>>> import numpy as np
>>> import numpy.linalg as la
>>> np.set_printoptions(suppress=True, linewidth=160)
>>> def rd(a):
...     return np.round(a, 3) + 0
... 
>>> mat = np.load("mat.npy")
>>> mat
array([[21, 15, 15, 14, 19,  4],
       [15, 27, 18, 15, 18, 11],
       [15, 18, 21, 13, 14,  8],
       [14, 15, 13, 15, 14,  8],
       [19, 18, 14, 14, 19,  5],
       [ 4, 11,  8,  8,  5,  9]])
>>> evals, V = la.eigh(mat)
>>> rd(np.abs(V[:, -1]))
array([0.433, 0.503, 0.43 , 0.376, 0.438, 0.205])
>>> (evals > 1e-8).sum(), (evals < -1e-8).sum()
(np.int64(6), np.int64(0))
>>> rd(V @ np.diag(evals) @ V.T)
array([[21., 15., 15., 14., 19.,  4.],
       [15., 27., 18., 15., 18., 11.],
       [15., 18., 21., 13., 14.,  8.],
       [14., 15., 13., 15., 14.,  8.],
       [19., 18., 14., 14., 19.,  5.],
       [ 4., 11.,  8.,  8.,  5.,  9.]])
>>> rd(la.norm(mat, axis=1))
array([38.262, 44.136, 37.67 , 32.787, 38.249, 19.261])
>>> rd(la.norm(mat, 2))
np.float64(86.625)
>>> rd(la.norm(mat, 1)), rd(la.norm(mat, np.inf))
(np.float64(104.0), np.float64(104.0))
>>> rd(la.norm(mat, "nuc"))
np.float64(112.0)
>>> rd(la.norm(mat[5], 1)), rd(la.norm(mat[5], np.inf))
(np.float64(45.0), np.float64(11.0))
>>> rng = np.random.default_rng(3044)
>>> z = rng.permutation(6)
>>> z
array([0, 5, 3, 2, 4, 1])
>>> M2 = mat[z][:, z]
>>> rd(np.sort(np.abs(la.eigvals(M2))))
array([ 0.049,  1.01 ,  5.015,  6.21 , 13.09 , 86.625])
>>> W0 = np.load("x.npy")
>>> W0
array([[-2.,  2.,  4.],
       [ 4.,  0., -4.],
       [-4.,  2.,  6.]])
>>> M2 = W0 / la.norm(W0, axis=1, keepdims=True)
>>> C2 = M2 @ M2.T
>>> rd(la.norm(M2, axis=1))
array([1., 1., 1.])
>>> rd(np.degrees(np.arccos(np.clip(C2[2, 0], -1, 1))))
np.float64(10.893)
>>> rd(C2[2])
array([ 0.982, -0.945,  1.   ])
>>> np.unique(W0.round(6), axis=0).shape
(3, 3)
>>> rd(np.trace(la.pinv(W0) @ W0))
np.float64(2.0)
>>> arr = np.array([[5, 0, 0], [4, 1, 0], [0, 2, 4], [1, 5, 2]])
>>> arr[:, 0] = -1 * arr[:, 1]
>>> arr
array([[ 0,  0,  0],
       [-1,  1,  0],
       [-2,  2,  4],
       [-5,  5,  2]])
>>> rd(la.norm(arr[2] - arr[3]))
np.float64(4.69)
>>> arr[2] @ arr[3]
np.int64(28)
>>> ang = np.radians(90)
>>> r_ = np.eye(3)
>>> r_[2, 2] = r_[0, 0] = np.cos(ang)
>>> r_[2, 0], r_[0, 2] = -np.sin(ang), np.sin(ang)
>>> rd(r_)
array([[ 0.,  0.,  1.],
       [ 0.,  1.,  0.],
       [-1.,  0.,  0.]])
>>> M2 = arr @ r_.T
>>> rd(la.det(r_)), np.trace(r_)
(np.float64(1.0), np.float64(1.0))
>>> np.abs(M2 - arr).max(axis=0)
array([7., 0., 3.])
>>> rd(arr @ la.pinv(arr) @ arr)
array([[ 0.,  0.,  0.],
       [-1.,  1.,  0.],
       [-2.,  2.,  4.],
       [-5.,  5.,  2.]])
>>> np.abs(np.diag(la.qr(arr)[1])) > 1e-9
array([ True, False,  True])
>>> np.unique(arr.round(6), axis=0).shape
(4, 3)
>>> np.allclose(arr[:-1].T @ la.lstsq(arr[:-1].T, arr[-1])[0], arr[-1])
True
>>> def softmax(z):
...     e = np.exp(z - z.max(axis=-1, keepdims=True))
...     return e / e.sum(axis=-1, keepdims=True)
... 
>>> rd(softmax(arr[2] + -3))
array([0.002, 0.119, 0.879])
>>> rd(softmax(arr).sum(axis=1))
array([1., 1., 1., 1.])
>>> rd(softmax(arr[2]))
array([0.002, 0.119, 0.879])
>>> rd(softmax(10 * arr[2]))
array([0., 0., 1.])
>>> scores = arr @ arr.T / np.sqrt(3)
>>> rd(softmax(scores)[2] @ arr)
array([-4.729,  4.729,  2.181])
>>> rd(softmax(scores + np.triu(np.full(scores.shape, -np.inf), 1)))
array([[1.  , 0.  , 0.  , 0.  ],
       [0.24, 0.76, 0.  , 0.  ],
       [0.  , 0.  , 1.  , 0.  ],
       [0.  , 0.  , 0.  , 1.  ]])
>>> rd(softmax(scores))
array([[0.25 , 0.25 , 0.25 , 0.25 ],
       [0.003, 0.009, 0.03 , 0.958],
       [0.   , 0.   , 0.09 , 0.91 ],
       [0.   , 0.   , 0.   , 1.   ]])
>>> softmax(scores).round(6).argmax(axis=1)
array([0, 3, 3, 3])
>>> rk = la.matrix_rank(arr)
>>> rk
np.int64(2)
>>> N = la.svd(arr)[2][rk:].T
>>> N.shape
(3, 1)
>>> np.allclose(arr @ N, 0)
True
>>> [int(la.matrix_rank(np.delete(arr, i, axis=0))) for i in range(4)]
[2, 2, 2, 2]
>>> la.matrix_rank(arr.T @ arr), la.matrix_rank(arr @ arr.T)
(np.int64(2), np.int64(2))
>>> [int(la.matrix_rank(arr[:i])) for i in range(1, len(arr) + 1)]
[0, 1, 2, 2]
>>> F = np.load("sample2.npy")
>>> rd(F)
array([[ 16.63 ,  -7.505,   8.194],
       [-15.699,   7.562,   9.817],
       [ -4.19 ,   2.474,  19.399],
       [  8.942,  -3.679,  17.507],
       [ 12.837,  -5.577,  14.286],
       [ 14.103,  -6.207,  12.751],
       [ 10.502,  -5.319, -16.169],
       [ -6.787,   2.648, -18.626],
       [ 18.058,  -8.334,   2.107],
       [ -3.432,   1.06 , -19.675],
       [ 17.817,  -8.171,   3.975],
       [-11.451,   5.738,  15.36 ],
       [ -3.216,   0.958, -19.717],
       [ -2.516,   1.706,  19.768],
       [ 14.394,  -7.014, -11.984],
       [ -4.985,   1.793, -19.286],
       [-12.122,   6.033,  14.719],
       [  5.413,  -1.995,  19.15 ],
       [  6.761,  -3.643, -18.467],
       [ 15.24 ,  -6.782,  11.033]])
>>> rd(F @ la.pinv(F) @ F)
array([[ 16.63 ,  -7.505,   8.194],
       [-15.699,   7.562,   9.817],
       [ -4.19 ,   2.474,  19.399],
       [  8.942,  -3.679,  17.507],
       [ 12.837,  -5.577,  14.286],
       [ 14.103,  -6.207,  12.751],
       [ 10.502,  -5.319, -16.169],
       [ -6.787,   2.648, -18.626],
       [ 18.058,  -8.334,   2.107],
       [ -3.432,   1.06 , -19.675],
       [ 17.817,  -8.171,   3.975],
       [-11.451,   5.738,  15.36 ],
       [ -3.216,   0.958, -19.717],
       [ -2.516,   1.706,  19.768],
       [ 14.394,  -7.014, -11.984],
       [ -4.985,   1.793, -19.286],
       [-12.122,   6.033,  14.719],
       [  5.413,  -1.995,  19.15 ],
       [  6.761,  -3.643, -18.467],
       [ 15.24 ,  -6.782,  11.033]])
>>> np.allclose(F[:-1].T @ la.lstsq(F[:-1].T, F[-1])[0], F[-1])
True
